$ python -q
>>> import numpy as np
>>> np.set_printoptions(precision=2, suppress=True, linewidth=200, legacy="1.25")
>>> rng = np.random.default_rng(813)
>>> X = np.array([[-4, 4, 8, -5], [0, 1, -9, 6], [3, 6, -1, -8], [2, -1, 9, 6]]) * (rng.random((4, 4)) < 0.3)
>>> print(X)
[[-4  0  8  0]
 [ 0  1  0  0]
 [ 0  6  0  0]
 [ 0  0  9  0]]
>>> U, sigma, VT = np.linalg.svd(X)
>>> sigma
array([12.35,  6.08,  2.92,  0.  ])
>>> B = U[:, :3] @ np.diag(sigma[:3]) @ VT[:3]
>>> round(float(np.linalg.norm(X - B) / np.linalg.norm(X)), 2)
0.0
>>> round(float(np.abs(X - B).max()), 2)
0.0
>>> np.linalg.matrix_rank(X, rtol=0.05)
3
>>> print(round(np.linalg.norm(X - B, 2), 2), sigma[3])
0.0 0.0
>>> B.round(2) + 0
array([[-4.,  0.,  8.,  0.],
       [ 0.,  1.,  0.,  0.],
       [ 0.,  6.,  0.,  0.],
       [ 0.,  0.,  9.,  0.]])
>>> B = X / np.linalg.norm(X, axis=1, keepdims=True)
>>> C2 = B @ B.T
>>> (np.abs(C2) > 0.9).astype(int)
array([[1, 0, 0, 0],
       [0, 1, 1, 0],
       [0, 1, 1, 0],
       [0, 0, 0, 1]])
>>> C2[1]
array([0., 1., 1., 0.])
>>> C2
array([[1.  , 0.  , 0.  , 0.89],
       [0.  , 1.  , 1.  , 0.  ],
       [0.  , 1.  , 1.  , 0.  ],
       [0.89, 0.  , 0.  , 1.  ]])
>>> np.linalg.norm(B, axis=1)
array([1., 1., 1., 1.])
>>> np.allclose(X[:-1].T @ np.linalg.lstsq(X[:-1].T, X[-1])[0], X[-1])
False
>>> np.unique(X.round(6), axis=0).shape
(4, 4)
>>> np.round(X @ np.linalg.pinv(X) @ X, 2) + 0
array([[-4.,  0.,  8.,  0.],
       [ 0.,  1.,  0.,  0.],
       [ 0.,  6.,  0.,  0.],
       [ 0.,  0.,  9.,  0.]])
